>>> import numpy as np
>>> np.set_printoptions(precision=3, suppress=True, linewidth=200, floatmode="fixed")
>>> E = np.load("test14.npy")
>>> print(E)
[[-0.311 -0.947  0.075]
 [ 0.545 -0.243 -0.803]
 [ 0.778 -0.209  0.592]]
>>> rng = np.random.default_rng(88)
>>> Y = E + rng.integers(-2, 3, (3, 1)) @ rng.integers(-2, 3, (1, 3))
>>> print(Y)
[[-0.311 -0.947  0.075]
 [-0.455 -1.243 -1.803]
 [ 2.778  1.791  2.592]]
>>> print(np.round(np.linalg.svd(Y - E, compute_uv=False), 3) + 0)
[3.873 0.000 0.000]
>>> print(np.linalg.matrix_rank(Y - E, tol=1e-8))
1
>>> t3 = np.stack([E, 2 * E, E[::-1]])
>>> print(np.linalg.norm(t3, axis=(1, 2)))
[1.732 3.464 1.732]
>>> print(t3.shape)
(3, 3, 3)
>>> print(np.linalg.det(t3))
[ 1.000  8.000 -1.000]
>>> print(np.linalg.matrix_rank(t3.reshape(3, -1)))
2
>>> labels = rng.permutation(3)
>>> print(labels)
[2 1 0]
>>> Y = E[labels][:, labels]
>>> print(np.diag(Y))
[ 0.592 -0.243 -0.311]
>>> print(np.sort(np.abs(np.linalg.eigvals(Y))))
[1.000 1.000 1.000]
>>> print(np.allclose(Y, E))
False
>>> print(round(float(np.trace(Y)), 3))
0.038
>>> theta = np.radians(30)
>>> Rm = np.eye(3)
>>> Rm[0, 0] = Rm[1, 1] = np.cos(theta)
>>> Rm[0, 1], Rm[1, 0] = -np.sin(theta), np.sin(theta)
>>> print(Rm)
[[ 0.866 -0.500  0.000]
 [ 0.500  0.866  0.000]
 [ 0.000  0.000  1.000]]
>>> Y = E @ Rm.T
>>> print(np.allclose(np.linalg.norm(E, axis=1), np.linalg.norm(Y, axis=1)))
True
>>> print(round(np.linalg.det(Rm), 3), np.round(np.trace(Rm), 3))
1.0 2.732
>>> print(Y)
[[ 0.204 -0.976  0.075]
 [ 0.593  0.062 -0.803]
 [ 0.779  0.208  0.592]]
>>> print(np.abs(Y - E).max(axis=0))
[0.515 0.417 0.000]
>>> K = np.array([[84, 2, 3], [3, 144, 2], [5, 2, -119]])
>>> Y = K / np.sqrt((K ** 2).mean(axis=1, keepdims=True))
>>> print(np.linalg.matrix_rank(K - K.mean(axis=1, keepdims=True)))
2
>>> print(K - K.mean(axis=1, keepdims=True))
[[ 54.333 -27.667 -26.667]
 [-46.667  94.333 -47.667]
 [ 42.333  39.333 -81.667]]
>>> print(np.linalg.norm(Y, axis=1))
[1.732 1.732 1.732]
>>> def softmax(z):
...     e = np.exp(z - z.max(axis=-1, keepdims=True))
...     return e / e.sum(axis=-1, keepdims=True)
... 
>>> print(np.round(softmax(K[0] + 4), 3) + 0)
[1.000 0.000 0.000]
>>> print(softmax(K).sum(axis=1))
[1.000 1.000 1.000]
>>> scores = K @ K.T / np.sqrt(3)
>>> print(softmax(scores))
[[1.000 0.000 0.000]
 [0.000 1.000 0.000]
 [0.000 0.000 1.000]]
>>> print(softmax(scores + np.triu(np.full(scores.shape, -np.inf), 1)))
[[1.000 0.000 0.000]
 [0.000 1.000 0.000]
 [0.000 0.000 1.000]]
>>> t3 = np.stack([K, -3 * K, K[::-1]])
>>> print((t3 @ K.T).shape)
(3, 3, 3)
>>> print(np.linalg.matrix_rank(t3))
[3 3 3]
>>> print(t3.shape)
(3, 3, 3)
>>> print(np.einsum("bij,cij->bc", t3, t3))
[[  42008 -126024   20883]
 [-126024  378072  -62649]
 [  20883  -62649   42008]]
>>> mat = np.array([[1, -2, 4, -8], [1, -1, 1, -1], [1, 0, 0, 0]])
>>> # row 0 is much longer than the rest
>>> Y = mat + rng.integers(-2, 3, (3, 1)) @ rng.integers(-2, 3, (1, 4))
>>> print(Y)
[[ 1 -2  4 -8]
 [-1  0 -1  0]
 [ 1  0  0  0]]
>>> print(Y - mat)
[[ 0  0  0  0]
 [-2  1 -2  1]
 [ 0  0  0  0]]
>>> Y = np.array([[1, 1], [1, 0], [3, 1], [1, 2]])
>>> print(np.einsum("ij,ij->i", mat, mat))
[85  4  1]
>>> print(np.einsum("ij->j", mat))
[ 3 -3  5 -9]
>>> print(np.einsum("ik,kj->ij", mat, Y))
[[  3 -11]
 [  2   0]
 [  1   1]]
>>> print(np.einsum("ik,kj->ji", mat, Y))
[[  3   2   1]
 [-11   0   1]]
>>> print(np.vstack([mat, Y.T]).shape)
(5, 4)
>>> x0 = np.array([-2, 3, -2, -2])
>>> h1 = np.maximum(mat @ x0, 0)
>>> print(np.flatnonzero(h1 > 1e-9))
[]
>>> print(np.maximum(mat @ x0, 0) - np.maximum(-mat @ x0, 0))
[ 0 -5 -2]
>>> print(np.maximum(mat @ (3 * x0), 0))
[0 0 0]
>>> u = np.array([-4, -3, 4])
>>> print(np.array([np.convolve(row, u, "same") for row in mat]))
[[ 5 -6 12 40]
 [ 1  3 -3  7]
 [-3  4  0  0]]
>>> print(np.correlate(mat[1], mat[0], "full"))
[ -8  12 -14  15  -7   3  -1]
>>> q, Rm = np.linalg.qr(E)
>>> print(q.shape, Rm.shape)
(3, 3) (3, 3)
>>> print(q @ Rm)
[[-0.311 -0.947  0.075]
 [ 0.545 -0.243 -0.803]
 [ 0.778 -0.209  0.592]]
>>> Y = np.array([[9, 7, 3, -2]])
>>> X = Y.T @ Y
>>> print(X)
[[ 81  63  27 -18]
 [ 63  49  21 -14]
 [ 27  21   9  -6]
 [-18 -14  -6   4]]
>>> Uu, sv, Vh = np.linalg.svd(X)
>>> print(np.argmax(sv[:-1] / (sv[1:] + 1e-6)) + 1)
1
>>> print(sv.round(3) + 0)
[143.000   0.000   0.000   0.000]
>>> Y = Uu[:, :1] @ np.diag(sv[:1]) @ Vh[:1]
>>> print(Y)
[[ 81.000  63.000  27.000 -18.000]
 [ 63.000  49.000  21.000 -14.000]
 [ 27.000  21.000   9.000  -6.000]
 [-18.000 -14.000  -6.000   4.000]]
>>> Y = X / np.sqrt((X ** 2).mean(axis=1, keepdims=True))
>>> print(np.linalg.norm(Y, axis=1))
[2.000 2.000 2.000 2.000]
>>> print(np.linalg.matrix_rank(X - X.mean(axis=1, keepdims=True)))
1
>>> vals, vecs = np.linalg.eigh(X)
>>> print(vecs @ np.diag(vals) @ vecs.T)
[[ 81.000  63.000  27.000 -18.000]
 [ 63.000  49.000  21.000 -14.000]
 [ 27.000  21.000   9.000  -6.000]
 [-18.000 -14.000  -6.000   4.000]]
>>> print(np.round(vecs.T @ X @ vecs, 3) + 0)
[[  0.000   0.000   0.000   0.000]
 [  0.000   0.000   0.000   0.000]
 [  0.000   0.000   0.000   0.000]
 [  0.000   0.000   0.000 143.000]]
>>> u = np.array([1, 0])
>>> print(np.array([np.convolve(row, u, "same") for row in X]))
[[ 81  63  27 -18]
 [ 63  49  21 -14]
 [ 27  21   9  -6]
 [-18 -14  -6   4]]
>>> print(np.convolve(X[1], u))
[ 63  49  21 -14   0]
>>> print(np.cross(X[1, :3], X[3, :3]))
[0 0 0]
>>> vals, vecs = np.linalg.eigh(X)
>>> x0 = np.array([2, 0, 2, 0])
>>> print(vecs * np.maximum(vals, 0) @ vecs.T)
[[ 81.000  63.000  27.000 -18.000]
 [ 63.000  49.000  21.000 -14.000]
 [ 27.000  21.000   9.000  -6.000]
 [-18.000 -14.000  -6.000   4.000]]
>>> print(x0 @ X @ x0 / (x0 @ x0), round(float(vals[0]), 3), round(vals[-1], 3))
72.0 -0.0 143.0
>>> J = np.array([[-1, -6, -2], [2, -3, -1], [0, 6, 2], [1, 0, 0]])
>>> # looks like rank 2
>>> r = np.linalg.matrix_rank(J)
>>> print(r)
2
>>> null = np.linalg.svd(J)[2][r:].T
>>> print([int(np.linalg.matrix_rank(J[:, :j + 1])) for j in range(3)])
[1, 2, 2]
>>> print(null.shape)
(3, 1)
>>> print(null[:, 0] / null[np.abs(null[:, 0]).round(6).argmax(), 0])
[ 0.000 -0.333  1.000]
>>> print([int(np.linalg.matrix_rank(J[:i])) for i in range(1, len(J) + 1)])
[1, 2, 2, 2]
